% python3 -q
>>> import numpy as np
>>> np.set_printoptions(precision=2, suppress=True, linewidth=160)
>>> m1 = np.load("dump.npy")
>>> m1
array([[1.  , 0.7 , 0.49],
       [0.7 , 1.  , 0.7 ],
       [0.49, 0.7 , 1.  ]])
>>> # symmetric, so the eigenvalues are real
>>> rng = np.random.default_rng(788)
>>> z = rng.permutation(3)
>>> z
array([0, 2, 1])
>>> other = m1[z][:, z]
>>> round(np.linalg.det(other), 2), round(np.linalg.det(m1[z]), 2)
(np.float64(0.26), np.float64(-0.26))
>>> other
array([[1.  , 0.49, 0.7 ],
       [0.49, 1.  , 0.7 ],
       [0.7 , 0.7 , 1.  ]])
>>> np.trace(other)
np.float64(3.0)
>>> np.allclose(other, m1)
False
>>> x = np.array([-3, -5, 4])
>>> target = m1 @ x
>>> target
array([-4.54, -4.3 , -0.97])
>>> np.linalg.solve(m1.T, m1[2])
array([0., 0., 1.])
>>> np.linalg.solve(m1, target)
array([-3., -5.,  4.])
>>> np.round(np.linalg.solve(m1, m1[:, 1]), 2) + 0
array([0., 1., 0.])
>>> np.linalg.solve(m1, -1 * target)
array([ 3.,  5., -4.])
>>> other = np.linalg.invert(m1)
Traceback (most recent call last):
  File "<python-input-20>", line 1, in <module>
    other = np.linalg.invert(m1)
            ^^^^^^^^^^^^^^^^
AttributeError: module 'numpy.linalg' has no attribute 'invert'
>>> other = np.linalg.inv(m1)
>>> np.allclose(other, m1.T)
False
>>> other.round(2) + 0
array([[ 1.96, -1.37,  0.  ],
       [-1.37,  2.92, -1.37],
       [ 0.  , -1.37,  1.96]])
>>> np.round(np.linalg.cond(m1), 2)
np.float64(10.06)
>>> np.round(np.linalg.det(m1) * other, 2) + 0
array([[ 0.51, -0.36,  0.  ],
       [-0.36,  0.76, -0.36],
       [ 0.  , -0.36,  0.51]])
>>> np.linalg.inv(other)
array([[1.  , 0.7 , 0.49],
       [0.7 , 1.  , 0.7 ],
       [0.49, 0.7 , 1.  ]])
>>> np.linalg.matrix_power(m1, 3)
array([[3.67, 3.98, 3.54],
       [3.98, 4.42, 3.98],
       [3.54, 3.98, 3.67]])
>>> round(np.abs(np.linalg.eigvals(m1)).max(), 2)
np.float64(2.26)
>>> assert m1 == m1.T
Traceback (most recent call last):
  File "<python-input-29>", line 1, in <module>
    assert m1 == m1.T
           ^^^^^^^^^^
ValueError: The truth value of an array with more than one element is ambiguous. Use a.any() or a.all()
>>> (m1 + m1.T) / 2
array([[1.  , 0.7 , 0.49],
       [0.7 , 1.  , 0.7 ],
       [0.49, 0.7 , 1.  ]])
>>> np.linalg.determinant(m1)
Traceback (most recent call last):
  File "<python-input-31>", line 1, in <module>
    np.linalg.determinant(m1)
    ^^^^^^^^^^^^^^^^^^^^^
AttributeError: module 'numpy.linalg' has no attribute 'determinant'
>>> w, vecs = np.linalg.eig(m1)
>>> np.sort(np.linalg.eigvals(np.linalg.inv(m1)))
array([0.44, 1.96, 4.44])
>>> np.sort(np.linalg.eigvals(m1.T))
array([0.23, 0.51, 2.26])
>>> np.round(m1 @ vecs[:, 0] - w[0] * vecs[:, 0], 2) + 0
array([0., 0., 0.])
>>> np.round(np.prod(w), 2)
np.float64(0.26)
>>> A = np.loadtxt("run19.csv", delimiter=",")
>>> A
array([[  7.01,  16.81,   8.26],
       [ -2.97,  -0.22, -19.78],
       [-15.62,  12.45,   0.95],
       [  8.98, -13.72, -11.45],
       [  8.96,   9.09, -15.4 ],
       [ -7.79,  16.36,  -8.47],
       [  7.95, -15.41,  -9.96],
       [-13.88, -11.67,  -8.44],
       [-15.86,  -9.64,   7.45],
       [-16.47,   2.34,  11.1 ],
       [ 19.6 ,  -1.22,   3.78],
       [-18.97,  -6.12,  -1.69],
       [ 12.63, -15.47,   1.08],
       [  8.25, -15.79,  -9.08],
       [ -8.76,   6.45,  16.78],
       [ -5.66,  16.09, -10.44],
       [ 13.48,  -9.64,  11.19]])
>>> P = A @ np.linalg.solve(A.T @ A, A.T)
>>> np.allclose(P @ P, P)
True
>>> np.round(np.linalg.eigvalsh(P), 2) + 0
array([0., 0., 0., 0., 0., 0., 0., 0., 0., 0., 0., 0., 0., 0., 1., 1., 1.])
